>>> import numpy as np
>>> from numpy import linalg as LA
>>> np.set_printoptions(precision=1, suppress=True, linewidth=100)
>>> J = np.loadtxt("layer11.csv", delimiter=",")
>>> J
array([[1. , 0. , 0. , 0. ],
       [0. , 1. , 0. , 0. ],
       [0.5, 0. , 0.5, 0. ],
       [0. , 0. , 0.5, 0.5]])
>>> J.sum(axis=1)
array([1., 1., 1., 1.])
>>> J @ np.ones(4)
array([1., 1., 1., 1.])
>>> pr = np.eye(4)[0]
>>> for _ in range(3):
...     pr = pr @ J
...     print(pr.round(1))
... 
[1. 0. 0. 0.]
[1. 0. 0. 0.]
[1. 0. 0. 0.]
>>> (J - J.T) / 2
array([[ 0. ,  0. , -0.2,  0. ],
       [ 0. ,  0. ,  0. ,  0. ],
       [ 0.2,  0. ,  0. , -0.2],
       [ 0. ,  0. ,  0.2,  0. ]])
>>> round(np.abs(LA.eigvals(J)).max(), 1)
np.float64(1.0)
>>> LA.matrix_power(J, 4)
array([[1. , 0. , 0. , 0. ],
       [0. , 1. , 0. , 0. ],
       [0.9, 0. , 0.1, 0. ],
       [0.7, 0. , 0.2, 0.1]])
>>> J @ J
array([[1. , 0. , 0. , 0. ],
       [0. , 1. , 0. , 0. ],
       [0.8, 0. , 0.2, 0. ],
       [0.2, 0. , 0.5, 0.2]])
>>> round(float(LA.det(J)), 1)
0.2
>>> np.sort(LA.eigvals(J).real)
array([0.5, 0.5, 1. , 1. ])
>>> (J != 0).astype(int)
array([[1, 0, 0, 0],
       [0, 1, 0, 0],
       [1, 0, 1, 0],
       [0, 0, 1, 1]])
>>> (LA.matrix_power((J != 0) + (J.T != 0) + np.eye(4), 4) > 0).astype(int)
array([[1, 0, 1, 1],
       [0, 1, 0, 0],
       [1, 0, 1, 1],
       [1, 0, 1, 1]])
>>> K = np.load("test13.npy")
>>> K
array([[0, 0, 1],
       [0, 0, 0],
       [1, 0, 0]])
>>> np.poly(K)
array([ 1.,  0., -1.,  0.])
>>> np.einsum("ii->", K)
np.int64(0)
>>> LA.eigvals(K)
array([ 1., -1.,  0.])
>>> np.round(LA.det(K[::-1]), 1)
np.float64(0.0)
>>> round(LA.eigvals(K).sum().real, 1)
np.float64(0.0)
>>> round(float(LA.det(2 * K)), 1), round(float(LA.det(K)), 1)
(0.0, 0.0)
>>> round(float(LA.det(K.T)), 1)
0.0
